$ ipython --no-banner

In [1]: import numpy as np

In [2]: import numpy.linalg as la

In [3]: np.set_printoptions(precision=1, suppress=True, linewidth=140)

In [4]: X = np.load("block12.npy")

In [5]: X
Out[5]: 
array([[ 1,  0,  0,  0,  0,  0],
       [-2,  1,  0,  0,  0,  0],
       [ 5,  1,  1,  0,  0,  0],
       [ 4, -2, -3,  1,  0,  0],
       [-5,  1, -1, -1,  1,  0],
       [ 1, -5, -4, -4, -2,  1]])

In [6]: # triangular: eigenvalues sit on the diagonal

In [7]: np.round(la.norm(X, 2) / la.norm(X), 1)
Out[7]: np.float64(0.7)

In [8]: np.argsort(-la.norm(X, axis=0).round(6), kind="stable")[:3]
Out[8]: array([0, 1, 2])

In [9]: [round(float(x), 1) for x in la.svd(X, compute_uv=False)[:3]]
Out[9]: [9.2, 7.7, 2.8]

In [10]: la.matrix_rank(X, rtol=0.1)
Out[10]: np.int64(4)

In [11]: X @ X
Out[11]: 
array([[  1,   0,   0,   0,   0,   0],
       [ -4,   1,   0,   0,   0,   0],
       [  8,   2,   1,   0,   0,   0],
       [ -3,  -7,  -6,   1,   0,   0],
       [-21,   3,   1,  -2,   1,   0],
       [-14,  -8,   6,  -6,  -4,   1]])

In [12]: A2 = X / la.norm(X, axis=1, keepdims=True)

In [13]: G = A2 @ A2.T

In [14]: np.argwhere(np.triu(np.abs(G) > 0.95, 1))
Out[14]: array([[0, 2]])

In [15]: W = np.array([[-8, -2], [0, 6], [5, 0], [-2, -9], [1, -4], [-7, 2]])

In [16]: c = np.array([2, -2])

In [17]: H = np.maximum(X @ W + c, 0)

In [18]: la.matrix_rank(H)
Out[18]: np.int64(2)

In [19]: Z = np.array([[6, 2, 6], [2, 5, 9]])

In [20]: W @ Z
Out[20]: 
array([[-52, -26, -66],
       [ 12,  30,  54],
       [ 30,  10,  30],
       [-30, -49, -93],
       [ -2, -18, -30],
       [-38,  -4, -24]])

In [21]: (H @ Z).round(6).argmax(axis=1)
Out[21]: array([0, 2, 0, 0, 2, 2])

In [22]: H @ Z
Out[22]: 
array([[  0,   0,   0],
       [124,  76, 180],
       [  0,   0,   0],
       [  0,   0,   0],
       [278, 175, 411],
       [ 24,  60, 108]])

In [23]: M = np.load("m.npy")

In [24]: M
Out[24]: 
array([[-17.7,  -9.2, -17.6,   0.7, -12.3,  -2. , -15.7],
       [ 15.5,  -0.7,  -4.6,  -2.1,   7.2,   8. , -12.1],
       [ 16.5,  -0.3,  -5.6,  -4.6,   9.9,   8.5, -13.5],
       [ 15.8,  -1.1,  -5.1,  -3.8,   8.4,   9.2, -11.4],
       [ 18.1,  -0.2,  -4.3,  -3. ,   8.9,   7. , -11.1],
       [  9.4,  18.3, -10.3,  -7.9,  -1.4, -16.3, -11.7],
       [  7.1,  15.7, -11.6,  -8.6,  -1.7, -17.5, -12.3],
       [  9.5,  15.9, -11.6,  -9.1,   0.5, -17.8, -10.8],
       [  7.9,  17.5, -12.6,  -8.9,  -0.9, -16.9, -10.6],
       [ 18. ,   0.1,  -4.7,  -3.4,   8.7,   8.6,  -9.7],
       [  7.8,  16.8,  -9.7,  -8.7,  -0.7, -18.1, -11.5],
       [  7.6,  19.4, -11.5, -10.4,  -2. , -17.4, -10.2],
       [-16.8,  -8.3, -17.1,  -0.9, -11.4,  -2.8, -15.7],
       [ 17. ,  -1.4,  -6.9,  -2. ,  10.3,   7.6, -11.8],
       [-17. ,  -7.8, -17.7,  -0.8, -12.5,  -2.2, -15.1],
       [ 16.7,  -1.4,  -6.6,  -3.6,   9.8,   9.1, -10.5],
       [  9.5,  17.9, -12.1,  -9.5,  -0.4, -17.5, -10.8],
       [  6.3,  18. , -12.4,  -9.8,  -1.5, -16.5, -11.2],
       [-18. ,  -7.6, -17.1,  -1.9, -11.4,  -3.2, -15.5],
       [  6.7,  17.6, -10.8,  -7.8,   0. , -17.7, -11.5],
       [  8.1,  18.2, -12.3,  -9.3,  -0.1, -17.3, -10.7],
       [  6.6,  15.7, -10.8,  -8. ,   1.3, -15.9, -10.3],
       [ 16.3,  -2. ,  -4. ,  -4.1,   6.2,   8.1, -12.6],
       [ 14.6,  -1.5,  -4.8,  -3.6,   8.6,  10.1, -10.1],
       [ 16.5,  -0.1,  -4.2,  -3.5,   8. ,  10.2, -10.1],
       [  7. ,  17.4, -11.9,  -8.4,  -0.2, -16.3, -10.3],
       [ 18.1,  -2.5,  -5.2,  -3.3,   8.4,   9.3, -10.1],
       [ 17.3,  -1.7,  -6.2,  -2.7,   9.3,  11.6, -10.6],
       [ 16.7,  -1.5,  -4.6,  -3.1,   7.9,   8.1, -12.9],
       [ 17.3,  -1.1,  -4.5,  -3.9,   8. ,   9.7, -10. ],
       [-15.8,  -8.3, -18.1,   0.1, -11.6,  -2.8, -15.8],
       [-19.2,  -8.4, -17.7,  -2. , -13.1,  -1.9, -15.6],
       [-17.5,  -9.2, -17.7,  -0.5, -12.3,  -1.4, -14.9],
       [ 17.4,  -1.6,  -4.2,  -1.3,   8.4,  10.9, -11.1],
       [  7.8,  17.5, -10.8,  -8.8,  -0.3, -18.4, -10.8],
       [  6.8,  17.1, -12.4,  -8.2,  -2. , -18. , -10.1]])

In [25]: Xs = M - M.mean(axis=0)

In [26]: V = la.svd(Xs)[2][:3]

In [27]: A2 = Xs - Xs @ V.T @ V

In [28]: (Xs @ V.T).std(axis=0)
Out[28]: array([16.5, 15.1,  1. ])

In [29]: np.round(np.cov(Xs @ V.T, rowvar=False), 1) + 0
Out[29]: 
array([[280.1,   0. ,   0. ],
       [  0. , 235.6,   0. ],
       [  0. ,   0. ,   1.1]])

In [30]: round(la.norm(A2) / la.norm(Xs), 1)
Out[30]: np.float64(0.1)
